$ python3 -q
>>> import numpy as np
>>> from numpy import linalg as LA
>>> np.set_printoptions(suppress=True, linewidth=140)
>>> J = np.load("sample1.npy")
>>> J
array([[-2, -2,  3],
       [ 1,  1,  1],
       [ 1,  0,  0],
       [ 4, -1,  3],
       [ 2,  2,  6],
       [-1,  2,  6],
       [-3,  0,  6],
       [-2, -2,  5],
       [-2, -1,  7],
       [-5,  2,  6],
       [-5,  1,  8],
       [-2,  3,  7],
       [ 1,  5,  6],
       [ 1,  4,  9],
       [-1,  4, 11],
       [-3,  2, 14],
       [-2,  2, 14]])
>>> A2 = J / LA.norm(J, axis=1, keepdims=True)
>>> C2 = A2 @ A2.T
>>> round(float(np.degrees(np.arccos(np.clip(C2[5, 15], -1, 1)))), 1)
10.6
>>> W2 = J[[14, 16]].astype(float)
>>> for _ in range(5):
...     lab = LA.norm(J[:, None] - W2, axis=-1).argmin(axis=1)
...     W2 = np.array([J[lab == j].mean(axis=0) for j in range(2)])
... 
>>> lab
array([0, 0, 0, 0, 0, 0, 0, 0, 0, 0, 0, 0, 0, 1, 1, 1, 1])
>>> W2.round(1)
array([[-1. ,  0.8,  4.9],
       [-1.2,  3. , 12. ]])
>>> np.abs(W2[1] - W2[0]).argmax()
np.int64(2)
>>> np.round(W2[1] - W2[0], 1)
array([-0.2,  2.2,  7.1])
>>> d = LA.norm(J[:, None] - J[None], axis=-1)
>>> LA.matrix_rank(d ** 2)
np.int64(5)
>>> d[8].round(6).argsort(kind="stable")[:4]
array([8, 6, 7, 5])
>>> d.shape
(17, 17)
>>> A2 = np.array([[2, -1], [0, 0], [2, 0]])
>>> A2.T @ J.T
array([[ 2,  4,  2, 14, 16, 10,  6,  6, 10,  2,  6, 10, 14, 20, 20, 22, 24],
       [ 2, -1, -1, -4, -2,  1,  3,  2,  2,  5,  5,  2, -1, -1,  1,  3,  2]])
>>> LA.matrix_rank(J @ A2)
np.int64(2)
>>> K = np.array([[-1, 2, -9, 0, 3],
...     [-2, -2, 0, 1, 0],
...     [-2, 0, -9, -1, 3],
...     [-3, -1, 0, -1, 0],
...     [0, 1, 0, 2, 0],
...     [1, 3, 6, -1, -2],
...     [3, 0, -9, -1, 3],
...     [-2, 1, 3, -2, -1]])
>>> U, sigma, Vt = LA.svd(K)
>>> sigma.round(1) + 0
array([17.9,  5.9,  4.5,  3.1,  0. ])
>>> A2 = U[:, :4] @ np.diag(sigma[:4]) @ Vt[:4]
>>> LA.matrix_rank(A2)
np.int64(4)
>>> round(float(LA.norm(K - A2) / LA.norm(K)), 1)
0.0
>>> round(float(LA.norm(K - A2, 2)), 1), round(sigma[4], 1)
(0.0, np.float64(0.0))
>>> LA.matrix_rank(K, rtol=0.05)
np.int64(4)
>>> round(np.abs(K - A2).max(), 1)
np.float64(0.0)
>>> A2.round(1) + 0
array([[-1.,  2., -9.,  0.,  3.],
       [-2., -2.,  0.,  1.,  0.],
       [-2.,  0., -9., -1.,  3.],
       [-3., -1.,  0., -1.,  0.],
       [ 0.,  1.,  0.,  2.,  0.],
       [ 1.,  3.,  6., -1., -2.],
       [ 3.,  0., -9., -1.,  3.],
       [-2.,  1.,  3., -2., -1.]])
>>> rank = LA.matrix_rank(K)
>>> rank
np.int64(4)
>>> N = LA.svd(K)[2][rank:].T
>>> LA.matrix_rank(K.T @ K), LA.matrix_rank(K @ K.T)
(np.int64(4), np.int64(4))
>>> np.round(N[:, 0] / N[np.abs(N[:, 0]).round(6).argmax(), 0], 1) + 0
array([0. , 0. , 0.3, 0. , 1. ])
>>> np.round(N @ N.T, 1) + 0
array([[0. , 0. , 0. , 0. , 0. ],
       [0. , 0. , 0. , 0. , 0. ],
       [0. , 0. , 0.1, 0. , 0.3],
       [0. , 0. , 0. , 0. , 0. ],
       [0. , 0. , 0.3, 0. , 0.9]])
>>> np.allclose(K @ N, 0)
True
>>> [int(LA.matrix_rank(K[:, :j + 1])) for j in range(5)]
[1, 2, 3, 4, 4]
>>> ang = np.radians(45)
>>> r_ = np.eye(5)
>>> r_[2, 2] = r_[3, 3] = np.cos(ang)
>>> r_[2, 3], r_[3, 2] = -np.sin(ang), np.sin(ang)
>>> r_.round(1)
array([[ 1. ,  0. ,  0. ,  0. ,  0. ],
       [ 0. ,  1. ,  0. ,  0. ,  0. ],
       [ 0. ,  0. ,  0.7, -0.7,  0. ],
       [ 0. ,  0. ,  0.7,  0.7,  0. ],
       [ 0. ,  0. ,  0. ,  0. ,  1. ]])
>>> A2 = K @ r_.T
>>> np.round(LA.svd(K, compute_uv=False), 1) + 0, np.round(LA.svd(A2, compute_uv=False), 1) + 0
(array([17.9,  5.9,  4.5,  3.1,  0. ]), array([17.9,  5.9,  4.5,  3.1,  0. ]))
>>> np.round(np.abs(A2 - K).max(axis=0), 1)
array([0. , 0. , 3.3, 6.4, 0. ])
>>> A2.round(1)
array([[-1. ,  2. , -6.4, -6.4,  3. ],
       [-2. , -2. , -0.7,  0.7,  0. ],
       [-2. ,  0. , -5.7, -7.1,  3. ],
       [-3. , -1. ,  0.7, -0.7,  0. ],
       [ 0. ,  1. , -1.4,  1.4,  0. ],
       [ 1. ,  3. ,  4.9,  3.5, -2. ],
       [ 3. ,  0. , -5.7, -7.1,  3. ],
       [-2. ,  1. ,  3.5,  0.7, -1. ]])
>>> U, sigma, Vt = LA.svd(K)
>>> evecs = Vt[:(sigma > 1e-8).sum()]
>>> rng = np.random.default_rng(294565)
>>> x = K[2] + 3 * K[5] + rng.integers(2) * np.eye(5)[4]
>>> x
array([ 1.,  9.,  9., -4., -2.])
>>> np.round(evecs.T @ evecs, 1) + 0
array([[ 1. ,  0. ,  0. ,  0. ,  0. ],
       [ 0. ,  1. ,  0. ,  0. ,  0. ],
       [ 0. ,  0. ,  0.9,  0. , -0.3],
       [ 0. ,  0. ,  0. ,  1. ,  0. ],
       [ 0. ,  0. , -0.3,  0. ,  0.1]])
>>> np.round(LA.norm(x - evecs.T @ evecs @ x), 1)
np.float64(0.9)
>>> E = np.array([[-7, -1, -1, -6],
...     [3, 1, 5, -14],
...     [-4, 13, 10, -5],
...     [-5, 0, -5, 15],
...     [10, -12, -8, 6],
...     [6, -4, -4, 10],
...     [-2, -8, -4, -10],
...     [9, -2, 1, -1],
...     [1, 4, 3, 1]])
>>> # null space of dimension 1
>>> U, sigma, Vt = LA.svd(E)
>>> evecs = Vt[:(sigma > 1e-8).sum()]
>>> x = E[5] + 4 * E[4] + rng.integers(2) * np.eye(4)[3]
>>> x
array([ 46., -52., -36.,  35.])
>>> np.allclose(evecs.T @ evecs @ x, x)
False
>>> np.round(np.diag(evecs.T @ evecs), 1)
array([1. , 0.7, 0.4, 1. ])
>>> LA.matrix_rank(np.vstack([E, x]))
np.int64(4)
>>> round(float(LA.norm(x - evecs.T @ evecs @ x)), 1)
0.2
>>> A2 = K / LA.norm(K, axis=1, keepdims=True)
>>> C2 = A2 @ A2.T
>>> (C2 - 2 * np.eye(8)).round(6).argmax(axis=1)
array([2, 3, 0, 1, 0, 7, 0, 5])
>>> C2.round(1) + 0
array([[ 1. , -0.1,  1. ,  0. ,  0.1, -0.8,  0.9, -0.6],
       [-0.1,  1. ,  0.1,  0.7,  0. , -0.4, -0.2,  0. ],
       [ 1. ,  0.1,  1. ,  0.2, -0.1, -0.9,  0.9, -0.6],
       [ 0. ,  0.7,  0.2,  1. , -0.4, -0.2, -0.2,  0.5],
       [ 0.1,  0. , -0.1, -0.4,  1. ,  0.1, -0.1, -0.3],
       [-0.8, -0.4, -0.9, -0.2,  0.1,  1. , -0.8,  0.7],
       [ 0.9, -0.2,  0.9, -0.2, -0.1, -0.8,  1. , -0.8],
       [-0.6,  0. , -0.6,  0.5, -0.3,  0.7, -0.8,  1. ]])
>>> (np.abs(C2) > 0.9).astype(int)
array([[1, 0, 1, 0, 0, 0, 0, 0],
       [0, 1, 0, 0, 0, 0, 0, 0],
       [1, 0, 1, 0, 0, 0, 0, 0],
       [0, 0, 0, 1, 0, 0, 0, 0],
       [0, 0, 0, 0, 1, 0, 0, 0],
       [0, 0, 0, 0, 0, 1, 0, 0],
       [0, 0, 0, 0, 0, 0, 1, 0],
       [0, 0, 0, 0, 0, 0, 0, 1]])
>>> round(float(np.degrees(np.arccos(np.clip(C2[4, 2], -1, 1)))), 1)
95.3
>>> C2[4].round(1) + 0
array([ 0.1,  0. , -0.1, -0.4,  1. ,  0.1, -0.1, -0.3])
>>> np.argwhere(np.triu(np.abs(C2) > 0.95, 1))
array([[0, 2]])
>>> feats = np.load("arr.npy")
>>> feats.round(1) + 0
array([[ 0. ,  0.6,  0.1, -0.1, -0.1,  0. ],
       [-0.1, -0.5,  0. , -0.8, -0.1,  0.3],
       [-0.8,  0.3,  0. , -0.2,  0.2,  0. ],
       [ 0.3,  0.2,  0.2, -0.5, -0.1, -0.7],
       [ 0.2,  0.3,  0.3,  0. , -0.5,  0.5],
       [-0.1, -0.2,  0.8,  0.2,  0.3, -0.1],
       [-0.4, -0.2,  0.2,  0.1, -0.8, -0.2],
       [-0.2, -0.3, -0.3,  0.2, -0.2, -0.4]])
>>> # orthonormal columns
>>> blk = np.stack([feats, 2 * feats, feats[::-1]])
>>> LA.matrix_rank(blk)
array([6, 6, 6])
>>> np.round(LA.norm(blk, axis=(1, 2)), 1)
array([2.4, 4.9, 2.4])
>>> blk.shape
(3, 8, 6)
>>> A2 = np.c_[feats[:, :3] @ np.array([[2, -4, 4], [4, -4, -2], [-1, -5, 4]]), np.array([0, 0, -1, -2, 2, 1, -2, 1])]
>>> A2.round(1)
array([[ 2.4, -2.9, -1. ,  0. ],
       [-2.1,  2.1,  0.6,  0. ],
       [-0.2,  2. , -4. , -1. ],
       [ 1.2, -3.1,  1.8, -2. ],
       [ 1.1, -3.3,  1.4,  2. ],
       [-2. , -2.8,  3.3,  1. ],
       [-1.6,  1. , -0.2, -2. ],
       [-1.1,  3.3, -1.4,  1. ]])
>>> np.round(LA.lstsq(feats, A2[:, 0])[0], 1) + 0
array([ 2.,  4., -1.,  0.,  0.,  0.])
>>> LA.matrix_rank(A2)
np.int64(4)
>>> np.round(feats[:, 2] @ feats[:, 0], 1)
np.float64(-0.0)
>>> np.round(feats @ feats.T, 1) + 0
array([[ 0.4, -0.2,  0.3,  0.2,  0.2, -0.1,  0. , -0.2],
       [-0.2,  0.9,  0.1,  0.1,  0.1,  0. ,  0. , -0.1],
       [ 0.3,  0.1,  0.9, -0.1, -0.2,  0. ,  0.1,  0. ],
       [ 0.2,  0.1, -0.1,  0.9, -0.1,  0. ,  0. ,  0. ],
       [ 0.2,  0.1, -0.2, -0.1,  0.6,  0. ,  0.2, -0.3],
       [-0.1,  0. ,  0. ,  0. ,  0. ,  0.9,  0.1, -0.2],
       [ 0. ,  0. ,  0.1,  0. ,  0.2,  0.1,  0.8,  0.3],
       [-0.2, -0.1,  0. ,  0. , -0.3, -0.2,  0.3,  0.4]])
>>> np.round(feats.T @ feats, 1) + 0
array([[1., 0., 0., 0., 0., 0.],
       [0., 1., 0., 0., 0., 0.],
       [0., 0., 1., 0., 0., 0.],
       [0., 0., 0., 1., 0., 0.],
       [0., 0., 0., 0., 1., 0.],
       [0., 0., 0., 0., 0., 1.]])
>>> np.round(LA.svd(feats, compute_uv=False), 1)
array([1., 1., 1., 1., 1., 1.])
>>> X = np.load("case2.npy")
>>> X
array([[ 2,  0,  0],
       [ 2,  0,  0],
       [-6,  0,  0],
       [-2,  0,  0],
       [ 0,  0,  0],
       [-4,  0,  0],
       [ 6,  0,  0],
       [ 4,  0,  0]])
>>> # columns 1 and 2 are equal
>>> rank = LA.matrix_rank(X)
>>> rank
np.int64(1)
>>> N = LA.svd(X)[2][rank:].T
>>> [int(LA.matrix_rank(np.delete(X, i, axis=0))) for i in range(8)]
[1, 1, 1, 1, 1, 1, 1, 1]
>>> LA.matrix_rank(X.T @ X), LA.matrix_rank(X @ X.T)
(np.int64(1), np.int64(1))
>>> np.allclose(X @ N, 0)
True
>>> X @ N
array([[0., 0.],
       [0., 0.],
       [0., 0.],
       [0., 0.],
       [0., 0.],
       [0., 0.],
       [0., 0.],
       [0., 0.]])
>>> [int(LA.matrix_rank(X[:i])) for i in range(1, len(X) + 1)]
[1, 1, 1, 1, 1, 1, 1, 1]
>>> N.shape
(3, 2)
>>> U, sigma, Vt = LA.svd(X)
>>> sigma.round(1)
array([10.8,  0. ,  0. ])
>>> np.argmax(sigma[:-1] / (sigma[1:] + 1e-6)) + 1
np.int64(1)
>>> A2 = U[:, :1] @ np.diag(sigma[:1]) @ Vt[:1]
>>> round(float(np.abs(X - A2).max()), 1)
0.0
>>> round(float(LA.norm(X - A2, 2)), 1), sigma[1]
(0.0, np.float64(0.0))
>>> A2.round(1)
array([[ 2.,  0.,  0.],
       [ 2.,  0.,  0.],
       [-6.,  0.,  0.],
       [-2.,  0.,  0.],
       [ 0.,  0.,  0.],
       [-4.,  0.,  0.],
       [ 6.,  0.,  0.],
       [ 4.,  0.,  0.]])
